$ ipython --no-banner

In [1]: import numpy as np

In [2]: import numpy.linalg as la

In [3]: np.set_printoptions(suppress=True, linewidth=160)

In [4]: W0 = np.load("sample4.npy")

In [5]: print(W0)
[[ 5.79 -1.17  5.3  -1.32 -4.21 -2.15  0.57 -2.72 -1.82]
 [-8.59  6.   -5.87 -5.46  3.55 -1.89  0.02  6.83  7.68]
 [ 3.18  2.92  6.08 -6.49 -6.51 -2.12  0.3  -3.61  1.72]
 [-0.53 -1.45 -4.81  4.96  4.51  1.8  -0.09  1.28 -3.  ]
 [-1.82  3.1  -0.49 -2.19 -1.01  2.36 -0.36 -3.11  0.94]
 [-2.91  2.92 -3.38 -3.3   2.65 -4.64  0.4   7.6   4.97]
 [ 4.66 -0.5  -0.39 -1.23  1.13 -8.67  1.51  8.25  1.71]
 [ 2.29 -0.43 -0.3   0.97 -0.1  -0.26  0.28 -0.9  -1.9 ]
 [ 1.08  3.9   2.76 -5.32 -4.06 -0.52  0.29 -3.35  1.46]
 [-6.8   5.22 -1.69 -4.4  -0.52  3.89 -0.77 -2.32  3.88]
 [-4.23 -2.29  0.07  0.56  1.49 -0.42 -0.42  4.73  3.21]
 [ 0.66  3.16 -4.89 -1.12  3.25 -3.82  0.97  4.31  1.2 ]
 [-0.23  5.94  2.92 -8.31 -4.47 -1.82  0.15 -2.58  3.97]
 [ 0.82  4.74  0.13 -4.69 -2.   -0.26  0.32 -2.85  0.84]
 [-3.31 -5.18  4.24  3.35 -1.68  6.43 -1.3  -4.51 -1.32]
 [-5.26  5.36 -1.8  -5.57 -0.41  0.52 -0.17  0.12  4.85]
 [ 1.1   0.7   2.76 -2.54 -2.42 -1.55  0.17 -0.53  1.08]
 [-3.84 -0.37  2.8  -3.03 -1.77  0.01 -0.6   1.29  4.2 ]
 [-6.72  4.38  1.9  -6.77 -2.88  2.52 -0.55 -1.81  6.02]
 [ 0.65  4.12  3.58 -6.79 -4.57 -1.63  0.34 -2.38  2.96]
 [-7.29  2.08  1.08 -3.31 -1.48  4.58 -1.13 -2.6   4.06]
 [ 8.23 -5.46  6.37  3.92 -4.35  0.56  0.16 -5.87 -6.38]
 [-2.47  0.28  2.15 -1.25 -2.07  3.09 -0.69 -3.14  0.74]
 [-3.36  3.32 -7.38  1.94  4.68  3.11 -0.19 -0.69 -1.21]
 [-2.78 -0.44 -5.48  3.09  5.1  -0.1  -0.09  4.58  0.25]
 [ 0.02 -2.17 -1.39  1.28  2.97 -4.97  0.62  8.26  2.03]
 [-4.98 -1.66  1.52  0.95 -0.74  5.75 -1.31 -3.32  0.41]
 [ 2.14 -4.88  5.95  2.03 -3.61  2.42 -0.71 -4.31 -2.44]
 [-1.57 -6.23 -3.57  8.7   5.28  3.05 -0.43  2.52 -3.64]
 [ 4.18 -6.33 -2.49  8.96  4.01  0.15  0.16  1.68 -6.19]
 [-1.82 -3.45  1.29  3.01  0.01  3.42 -0.73 -1.23 -0.93]
 [-2.11  5.15  2.93 -7.28 -4.69  1.51 -0.35 -5.16  3.24]
 [ 0.98 -4.88 -0.02  7.01  1.34  5.36 -0.73 -4.43 -5.52]]

In [6]: G = np.cov(W0, rowvar=False)

In [7]: print(np.argwhere(np.triu(np.abs(np.corrcoef(W0.T)) > 0.8, 1)))
[[1 3]
 [2 4]
 [3 8]
 [5 6]]

In [8]: print(G.shape)
(9, 9)
